$ python3 -q
>>> import numpy as np
>>> np.set_printoptions(suppress=True, linewidth=100)
>>> rd = lambda a: np.round(a, 1) + 0
>>> J = np.loadtxt("layer9.csv", delimiter=",")
>>> print(J)
[[-5.  3. -2. -1.]
 [-2.  6.  1.  2.]
 [-4.  4. -1.  0.]
 [-5.  3. -2. -1.]]
>>> print(np.linalg.matrix_rank(J, rtol=0.1))
2
>>> print((J + J.T) / 2)
[[-5.   0.5 -3.  -3. ]
 [ 0.5  6.   2.5  2.5]
 [-3.   2.5 -1.  -1. ]
 [-3.   2.5 -1.  -1. ]]
>>> print(np.trace(J))
-1.0
>>> print((J - J.T) / 2)
[[ 0.   2.5  1.   2. ]
 [-2.5  0.  -1.5 -0.5]
 [-1.   1.5  0.   1. ]
 [-2.   0.5 -1.   0. ]]
>>> Uu, s, Vh = np.linalg.svd(J, full_matrices=False)
>>> print(np.allclose(Uu * s @ Vh, J))
True
>>> print(np.abs(Uu[:, 0]).round(6).argmax())
0
>>> print(rd(Uu.T @ Uu))
[[1. 0. 0. 0.]
 [0. 1. 0. 0.]
 [0. 0. 1. 0.]
 [0. 0. 0. 1.]]
>>> print(rd(Uu.T @ J @ Vh.T))
[[11.5  0.   0.   0. ]
 [ 0.   4.9  0.   0. ]
 [ 0.   0.   0.   0. ]
 [ 0.   0.   0.   0. ]]
>>> print(rd(s))
[11.5  4.9  0.   0. ]
>>> print(rd(np.cumsum(s ** 2) / np.sum(s ** 2)))
[0.8 1.  1.  1. ]
>>> print(rd(Vh @ Vh.T))
[[1. 0. 0. 0.]
 [0. 1. 0. 0.]
 [0. 0. 1. 0.]
 [0. 0. 0. 1.]]
>>> print((s > 1e-8).sum())
2
>>> K = np.array([[1.0, 2.0, 0.0, 0.0],
...     [1.0, 2.0, 0.0, 0.0],
...     [0.0, 0.0, 3.0, -3.0],
...     [0.0, 0.0, 1.0, 2.0]])
>>> Y = K[0, 0] * K[1:] - np.outer(K[1:, 0], K[0])
>>> print(Y)
[[ 0.  0.  0.  0.]
 [ 0.  0.  3. -3.]
 [ 0.  0.  1.  2.]]
>>> print(np.flatnonzero(~Y.round(6).any(axis=1)))
[0]
>>> print(np.linalg.matrix_rank(Y), np.linalg.matrix_rank(K))
2 3
>>> print(np.allclose(K[:-1].T @ np.linalg.lstsq(K[:-1].T, K[-1])[0], K[-1]))
False
>>> print(np.linalg.lstsq(K[:-1].T, K[-1])[2])
2
>>> print(rd(np.trace(np.linalg.pinv(K) @ K)))
3.0
>>> print(np.abs(np.diag(np.linalg.qr(K)[1])) > 1e-9)
[ True False  True  True]
>>> x = np.array([2, 0, 1, 1])
>>> a = np.maximum(K @ x, 0)
>>> print(np.maximum(K @ x, 0) - np.maximum(-K @ x, 0))
[2. 2. 0. 3.]
>>> X = np.load("case2.npy")
>>> print(X)
[[0 1 1]
 [1 0 1]
 [1 1 0]]
>>> w, vecs = np.linalg.eigh(X)
>>> print(rd(np.linalg.svd(X, compute_uv=False)))
[2. 1. 1.]
>>> print(rd(vecs.T @ X @ vecs))
[[-1.  0.  0.]
 [ 0. -1.  0.]
 [ 0.  0.  2.]]
>>> print(np.unique(w.round(6) + 0, return_counts=True)[1])
[2 1]
>>> print(rd(vecs.T @ vecs))
[[1. 0. 0.]
 [0. 1. 0.]
 [0. 0. 1.]]
>>> print(rd(vecs @ np.diag(w) @ vecs.T))
[[0. 1. 1.]
 [1. 0. 1.]
 [1. 1. 0.]]
>>> Y = np.array([[-2, 2, 1], [-2, 2, -2]])
>>> C = np.kron(Y, X)
>>> print(rd(np.linalg.norm(C, 2)), rd(np.linalg.norm(Y, 2) * np.linalg.norm(X, 2)))
8.2 8.2
>>> print(np.linalg.matrix_rank(C))
6
>>> print(np.allclose(X @ X.T, X.T @ X))
True
>>> print(np.fft.fft(X[0]))
[ 2.+0.j -1.+0.j -1.+0.j]
>>> print(X @ (-1.0) ** np.arange(3))
[0. 2. 0.]
>>> W0 = np.load("run8.npy")
>>> print(W0)
[[3. 1. 1. 1.]
 [1. 3. 1. 1.]
 [1. 1. 3. 1.]
 [1. 1. 1. 3.]]
>>> # equal to its transpose
>>> w, vecs = np.linalg.eigh(W0)
>>> print(rd(np.linalg.svd(W0, compute_uv=False)))
[6. 2. 2. 2.]
>>> print(np.abs(vecs[:, -1]).round(6).argmax())
0
>>> print(rd(vecs @ np.diag(w) @ vecs.T))
[[3. 1. 1. 1.]
 [1. 3. 1. 1.]
 [1. 1. 3. 1.]
 [1. 1. 1. 3.]]
>>> W1 = np.array([[1, 6, 9, 3, 5], [4, 2, 6, 3, 0], [9, 5, 9, 6, 8], [4, 2, 4, 6, 1]])
>>> coef = np.array([1, 1, 5, 1, -4])
>>> H = np.maximum(W0 @ W1 + coef, 0)
>>> print((H > 0).astype(int))
[[1 1 1 1 1]
 [1 1 1 1 1]
 [1 1 1 1 1]
 [1 1 1 1 1]]
>>> print(H)
[[21. 28. 51. 25. 20.]
 [27. 20. 45. 25. 10.]
 [37. 26. 51. 31. 26.]
 [27. 20. 41. 31. 12.]]
>>> C = np.array([[3, 2], [0, 0], [1, 0], [3, 1], [0, 1]])
>>> print((H @ C).round(6).argmax(axis=1))
[0 0 0 0]
>>> print(H @ C)
[[189.  87.]
 [201.  89.]
 [255. 131.]
 [215.  97.]]
>>> print(W1 @ C)
[[21 10]
 [27 11]
 [54 32]
 [34 15]]
>>> w, vecs = np.linalg.eig(W0)
>>> print(w)
[2. 6. 2. 2.]
>>> print(rd(np.sort(np.linalg.eigvals(np.linalg.inv(W0)))))
[0.2 0.5 0.5 0.5]
>>> x = np.ones(4)
>>> for _ in range(6):
...     x = W0 @ x
...     x /= np.linalg.norm(x)
...     print(round(x @ W0 @ x, 1))
... 
6.0
6.0
6.0
6.0
6.0
6.0
>>> print(x)
[0.5 0.5 0.5 0.5]
>>> print(np.linalg.matrix_rank(W0))
4
>>> print(W0.mean(axis=0))
[1.5 1.5 1.5 1.5]
>>> print(rd(np.linalg.norm(W0)))
6.9
